In [1]: import numpy as np

In [2]: np.set_printoptions(suppress=True, linewidth=120)

In [3]: E = np.load("arr.npy")

In [4]: print(E)
[[2 7 7 0 1 5 3 7 7 1 5]
 [5 2 7 7 0 1 5 3 7 7 1]
 [1 5 2 7 7 0 1 5 3 7 7]
 [7 1 5 2 7 7 0 1 5 3 7]
 [7 7 1 5 2 7 7 0 1 5 3]
 [3 7 7 1 5 2 7 7 0 1 5]
 [5 3 7 7 1 5 2 7 7 0 1]
 [1 5 3 7 7 1 5 2 7 7 0]
 [0 1 5 3 7 7 1 5 2 7 7]
 [7 0 1 5 3 7 7 1 5 2 7]
 [7 7 0 1 5 3 7 7 1 5 2]]

In [5]: other = E / np.linalg.norm(E, axis=1, keepdims=True)

In [6]: G = other @ other.T

In [7]: print((np.abs(G) > 0.9).astype(int))
[[1 0 0 0 0 0 0 0 0 0 0]
 [0 1 0 0 0 0 0 0 0 0 0]
 [0 0 1 0 0 0 0 0 0 0 0]
 [0 0 0 1 0 0 0 0 0 0 0]
 [0 0 0 0 1 0 0 0 0 0 0]
 [0 0 0 0 0 1 0 0 0 0 0]
 [0 0 0 0 0 0 1 0 0 0 0]
 [0 0 0 0 0 0 0 1 0 0 0]
 [0 0 0 0 0 0 0 0 1 0 0]
 [0 0 0 0 0 0 0 0 0 1 0]
 [0 0 0 0 0 0 0 0 0 0 1]]

In [8]: print(G[0].round(2))
[1.   0.67 0.61 0.68 0.59 0.82 0.82 0.59 0.68 0.61 0.67]

In [9]: print(G.round(2))
[[1.   0.67 0.61 0.68 0.59 0.82 0.82 0.59 0.68 0.61 0.67]
 [0.67 1.   0.67 0.61 0.68 0.59 0.82 0.82 0.59 0.68 0.61]
 [0.61 0.67 1.   0.67 0.61 0.68 0.59 0.82 0.82 0.59 0.68]
 [0.68 0.61 0.67 1.   0.67 0.61 0.68 0.59 0.82 0.82 0.59]
 [0.59 0.68 0.61 0.67 1.   0.67 0.61 0.68 0.59 0.82 0.82]
 [0.82 0.59 0.68 0.61 0.67 1.   0.67 0.61 0.68 0.59 0.82]
 [0.82 0.82 0.59 0.68 0.61 0.67 1.   0.67 0.61 0.68 0.59]
 [0.59 0.82 0.82 0.59 0.68 0.61 0.67 1.   0.67 0.61 0.68]
 [0.68 0.59 0.82 0.82 0.59 0.68 0.61 0.67 1.   0.67 0.61]
 [0.61 0.68 0.59 0.82 0.82 0.59 0.68 0.61 0.67 1.   0.67]
 [0.67 0.61 0.68 0.59 0.82 0.82 0.59 0.68 0.61 0.67 1.  ]]

In [10]: print(np.round(np.degrees(np.arccos(np.clip(G[0, 6], -1, 1))), 2))
34.54

In [11]: print((G - 2 * np.eye(11)).round(6).argmax(axis=1))
[5 6 7 8 9 0 0 1 2 3 4]

In [12]: print(np.round(np.linalg.norm(other, axis=1), 2))
[1. 1. 1. 1. 1. 1. 1. 1. 1. 1. 1.]

In [13]: print(np.argwhere(np.triu(np.abs(G) > 0.95, 1)))
[]

In [14]: print(np.round(G @ (-1.0) ** np.arange(11), 2))
[1.   0.34 0.88 0.49 0.7  0.95 0.7  0.49 0.88 0.34 1.  ]

In [15]: print(np.round(np.sort(np.abs(np.fft.fft(G[0]))), 2), np.round(np.sort(np.linalg.svd(G, compute_uv=False)), 2))
[0.08 0.08 0.1  0.1  0.13 0.13 0.64 0.64 0.67 0.67 7.76] [0.08 0.08 0.1  0.1  0.13 0.13 0.64 0.64 0.67 0.67 7.76]

In [16]: print(np.allclose(G @ G.T, G.T @ G))
True

In [17]: print(np.round((G @ G)[0], 2))
[5.63 5.46 5.41 5.46 5.39 5.57 5.57 5.39 5.46 5.41 5.46]

In [18]: rng = np.random.default_rng(357)

In [19]: idx = rng.permutation(11)

In [20]: print(idx)
[ 0  5  8  9  3  4  7 10  1  2  6]

In [21]: other = E[idx][:, idx]

In [22]: print(np.round(np.sort(np.abs(np.linalg.eigvals(other))), 2))
[ 4.61  4.61  5.21  5.21  5.76  5.76 12.93 12.93 13.2  13.2  45.  ]

In [23]: print(np.trace(other))
22

In [24]: print(np.diag(other))
[2 2 2 2 2 2 2 2 2 2 2]

In [25]: other = np.linalg.inv(E)

In [26]: print(other.round(2) + 0)
[[-0.04  0.04  0.01  0.09  0.   -0.01  0.01 -0.06 -0.06 -0.02  0.06]
 [ 0.06 -0.04  0.04  0.01  0.09  0.   -0.01  0.01 -0.06 -0.06 -0.02]
 [-0.02  0.06 -0.04  0.04  0.01  0.09  0.   -0.01  0.01 -0.06 -0.06]
 [-0.06 -0.02  0.06 -0.04  0.04  0.01  0.09  0.   -0.01  0.01 -0.06]
 [-0.06 -0.06 -0.02  0.06 -0.04  0.04  0.01  0.09  0.   -0.01  0.01]
 [ 0.01 -0.06 -0.06 -0.02  0.06 -0.04  0.04  0.01  0.09  0.   -0.01]
 [-0.01  0.01 -0.06 -0.06 -0.02  0.06 -0.04  0.04  0.01  0.09  0.  ]
 [ 0.   -0.01  0.01 -0.06 -0.06 -0.02  0.06 -0.04  0.04  0.01  0.09]
 [ 0.09  0.   -0.01  0.01 -0.06 -0.06 -0.02  0.06 -0.04  0.04  0.01]
 [ 0.01  0.09  0.   -0.01  0.01 -0.06 -0.06 -0.02  0.06 -0.04  0.04]
 [ 0.04  0.01  0.09  0.   -0.01  0.01 -0.06 -0.06 -0.02  0.06 -0.04]]

In [27]: print(np.round(np.linalg.inv(other), 2) + 0)
[[2. 7. 7. 0. 1. 5. 3. 7. 7. 1. 5.]
 [5. 2. 7. 7. 0. 1. 5. 3. 7. 7. 1.]
 [1. 5. 2. 7. 7. 0. 1. 5. 3. 7. 7.]
 [7. 1. 5. 2. 7. 7. 0. 1. 5. 3. 7.]
 [7. 7. 1. 5. 2. 7. 7. 0. 1. 5. 3.]
 [3. 7. 7. 1. 5. 2. 7. 7. 0. 1. 5.]
 [5. 3. 7. 7. 1. 5. 2. 7. 7. 0. 1.]
 [1. 5. 3. 7. 7. 1. 5. 2. 7. 7. 0.]
 [0. 1. 5. 3. 7. 7. 1. 5. 2. 7. 7.]
 [7. 0. 1. 5. 3. 7. 7. 1. 5. 2. 7.]
 [7. 7. 0. 1. 5. 3. 7. 7. 1. 5. 2.]]

In [28]: print(np.round(E @ other, 2) + 0)
[[1. 0. 0. 0. 0. 0. 0. 0. 0. 0. 0.]
 [0. 1. 0. 0. 0. 0. 0. 0. 0. 0. 0.]
 [0. 0. 1. 0. 0. 0. 0. 0. 0. 0. 0.]
 [0. 0. 0. 1. 0. 0. 0. 0. 0. 0. 0.]
 [0. 0. 0. 0. 1. 0. 0. 0. 0. 0. 0.]
 [0. 0. 0. 0. 0. 1. 0. 0. 0. 0. 0.]
 [0. 0. 0. 0. 0. 0. 1. 0. 0. 0. 0.]
 [0. 0. 0. 0. 0. 0. 0. 1. 0. 0. 0.]
 [0. 0. 0. 0. 0. 0. 0. 0. 1. 0. 0.]
 [0. 0. 0. 0. 0. 0. 0. 0. 0. 1. 0.]
 [0. 0. 0. 0. 0. 0. 0. 0. 0. 0. 1.]]

In [29]: print(round(float(np.linalg.slogdet(E)[0]), 2))
1.0

In [30]: print(np.allclose(other, E.T))
False
